% python3 -q
>>> import numpy as np
>>> from numpy import linalg as LA
>>> np.set_printoptions(precision=1, suppress=True, linewidth=160)
>>> def tidy(a):
...     return np.round(a, 1) + 0
... 
>>> X = np.array([[9, 9, 3, 12, 15, 9, 6, 3],
...     [9, 9, 3, 12, 15, 9, 6, 3],
...     [3, 3, 1, 4, 5, 3, 2, 1],
...     [12, 12, 4, 16, 20, 12, 8, 4],
...     [15, 15, 5, 20, 25, 15, 10, 5],
...     [9, 9, 3, 12, 15, 9, 6, 3],
...     [6, 6, 2, 8, 10, 6, 4, 2],
...     [3, 3, 1, 4, 5, 3, 2, 1]])
>>> Uu, sigma, Vt = LA.svd(X)
>>> print(tidy(sigma))
[74.  0.  0.  0.  0.  0.  0.  0.]
>>> M2 = Uu[:, :1] @ np.diag(sigma[:1]) @ Vt[:1]
>>> LA.matrix_rank(M2)
np.int64(1)
>>> ev, evecs = LA.eigh(X)
>>> (ev > 1e-8).sum(), (ev < -1e-8).sum()
(np.int64(1), np.int64(0))
>>> tidy(evecs.T @ evecs)
array([[1., 0., 0., 0., 0., 0., 0., 0.],
       [0., 1., 0., 0., 0., 0., 0., 0.],
       [0., 0., 1., 0., 0., 0., 0., 0.],
       [0., 0., 0., 1., 0., 0., 0., 0.],
       [0., 0., 0., 0., 1., 0., 0., 0.],
       [0., 0., 0., 0., 0., 1., 0., 0.],
       [0., 0., 0., 0., 0., 0., 1., 0.],
       [0., 0., 0., 0., 0., 0., 0., 1.]])
>>> tidy(ev)
array([ 0.,  0.,  0.,  0.,  0.,  0.,  0., 74.])
>>> np.unique(ev.round(6) + 0, return_counts=True)[1]
array([7, 1])
>>> print(np.trace(X))
74
>>> X @ X
array([[ 666,  666,  222,  888, 1110,  666,  444,  222],
       [ 666,  666,  222,  888, 1110,  666,  444,  222],
       [ 222,  222,   74,  296,  370,  222,  148,   74],
       [ 888,  888,  296, 1184, 1480,  888,  592,  296],
       [1110, 1110,  370, 1480, 1850, 1110,  740,  370],
       [ 666,  666,  222,  888, 1110,  666,  444,  222],
       [ 444,  444,  148,  592,  740,  444,  296,  148],
       [ 222,  222,   74,  296,  370,  222,  148,   74]])
>>> np.allclose(X, X.T)
True
>>> print(tidy(np.abs(LA.eigvals(X)).max()))
74.0
>>> [round(float(x), 1) for x in LA.svd(X, compute_uv=False)[:3]]
[74.0, 0.0, 0.0]
>>> W0 = np.array([[2, 0, -2, 1, 2, -2, -3, 1],
...     [-1, -3, -3, -3, -1, -2, 2, -1],
...     [-2, -3, -1, -2, -2, 3, 3, -1],
...     [3, 2, -1, 2, -3, -2, -1, 1],
...     [-1, -9, -11, -8, -1, -8, 3, -2]])
>>> np.allclose(W0[:-1].T @ LA.lstsq(W0[:-1].T, W0[-1])[0], W0[-1])
True
>>> tidy(W0 @ LA.pinv(W0) @ W0)
array([[  2.,   0.,  -2.,   1.,   2.,  -2.,  -3.,   1.],
       [ -1.,  -3.,  -3.,  -3.,  -1.,  -2.,   2.,  -1.],
       [ -2.,  -3.,  -1.,  -2.,  -2.,   3.,   3.,  -1.],
       [  3.,   2.,  -1.,   2.,  -3.,  -2.,  -1.,   1.],
       [ -1.,  -9., -11.,  -8.,  -1.,  -8.,   3.,  -2.]])
>>> tidy(np.trace(LA.pinv(W0) @ W0))
np.float64(4.0)
>>> M2 = W0 / np.sqrt((W0 ** 2).mean(axis=1, keepdims=True))
>>> LA.matrix_rank(W0 - W0.mean(axis=1, keepdims=True))
np.int64(4)
>>> tidy(M2[3])
array([ 1.5,  1. , -0.5,  1. , -1.5, -1. , -0.5,  0.5])
>>> tidy(LA.svd(W0, compute_uv=False))
array([19.7,  8.4,  4.5,  2.1,  0. ])
>>> LA.matrix_rank(W0)
np.int64(4)
>>> np.unravel_index(np.abs(W0).argmax(), W0.shape)
(np.int64(4), np.int64(2))
>>> print(W0.sum(axis=1))
[ -1 -12  -5   1 -37]
>>> W0.shape
(5, 8)
>>> A = np.load("w.npy")
>>> print(A)
[[ 0.2  0.  -0.7 -0.8]
 [-0.7 -0.4 -0.1  1. ]
 [ 0.5 -3.   0.   0.1]
 [-5.1  4.5 -0.3  1.5]
 [ 0.2 -0.5 -2.4 -0.4]
 [ 1.   0.9 -1.2 -0.1]
 [ 1.   0.2  0.2 -0.2]
 [-2.4  0.8 -0.4  0.8]
 [ 0.8 -1.3 -0.3  2.1]
 [ 0.2 -0.5 -1.1  0.8]
 [-0.7  1.7  1.  -0.1]
 [-0.2  1.  -1.7  1.3]
 [-2.2 -1.6  0.5 -0.4]
 [-1.  -0.4 -0.6 -1.5]
 [ 0.5 -1.9  0.   0.8]
 [ 1.1  0.3 -2.  -0.9]
 [-1.3 -0.5 -0.5 -1.2]
 [-0.4  0.9 -2.4 -1.1]
 [ 1.8  0.2  1.1 -1.1]
 [-0.3  0.8 -0.2  0. ]
 [ 0.  -0.4  1.5  0.7]
 [ 0.6  1.1  0.7  0.7]
 [ 0.3 -0.7 -0.4  0.7]
 [ 0.5  0.5 -0.6  0.9]
 [ 0.5  0.  -1.   1. ]
 [ 1.2 -0.7  0.2  0.5]
 [ 1.8  0.5  0.6  1.2]
 [ 0.1 -3.2 -1.2  1.3]
 [-0.3 -1.1 -1.5  1.5]
 [ 0.   0.4  0.   1. ]
 [-0.4  0.4 -2.  -1.3]
 [ 0.5  0.6  1.9  0.6]
 [-1.3 -0.8 -0.1  1. ]
 [-0.5  0.8  0.4 -0.4]]
>>> d = LA.norm(A[:, None] - A[None], axis=-1)
>>> np.flatnonzero(d[1] < d.mean() / 2)
array([ 1,  9, 22, 29, 32])
>>> tidy(d[1])
array([2.1, 0. , 3. , 6.6, 2.8, 2.6, 2.2, 2.1, 2.1, 1.4, 2.6, 2.2, 2.5, 2.6, 1.9, 3.3, 2.3, 3.4, 3.5, 1.6, 1.8, 2.2, 1.1, 1.6, 1.6, 2. , 2.8, 3.1, 1.7, 1.1,
       3.1, 2.6, 0.7, 1.9])
>>> print(tidy(LA.norm(A - A.mean(axis=0), axis=1)))
[1.2 1.  3.1 6.8 2.2 1.7 1.4 2.5 2.4 1.  2.3 2.  2.8 2.  2.1 2.4 2.  2.7 2.8 0.9 2.  1.8 0.9 1.  1.1 1.6 2.4 3.4 2.  0.9 2.3 2.5 1.6 1.4]
>>> print(LA.matrix_rank(d ** 2))
6
>>> r0 = np.array([0, 3])
>>> print(np.convolve(X[1], r0))
[ 0 27 27  9 36 45 27 18  9]
>>> np.array([np.convolve(row, r0, "same") for row in X])
array([[ 0, 27, 27,  9, 36, 45, 27, 18],
       [ 0, 27, 27,  9, 36, 45, 27, 18],
       [ 0,  9,  9,  3, 12, 15,  9,  6],
       [ 0, 36, 36, 12, 48, 60, 36, 24],
       [ 0, 45, 45, 15, 60, 75, 45, 30],
       [ 0, 27, 27,  9, 36, 45, 27, 18],
       [ 0, 18, 18,  6, 24, 30, 18, 12],
       [ 0,  9,  9,  3, 12, 15,  9,  6]])
>>> np.polyval(r0, X[1])
array([3, 3, 3, 3, 3, 3, 3, 3])
>>> C2 = np.cov(A, rowvar=False)
>>> tidy(np.median(A, axis=0))
array([ 0.2,  0.1, -0.3,  0.6])
>>> print(tidy(C2))
[[ 1.7 -0.7  0.1 -0.1]
 [-0.7  1.9  0.1 -0.1]
 [ 0.1  0.1  1.1  0.2]
 [-0.1 -0.1  0.2  0.9]]
>>> print(tidy(np.corrcoef(A[:, 2], A[:, 1])[0, 1]))
0.1
>>> tidy(np.polyfit(A[:, 2], A[:, 1], 1))
array([0.1, 0. ])
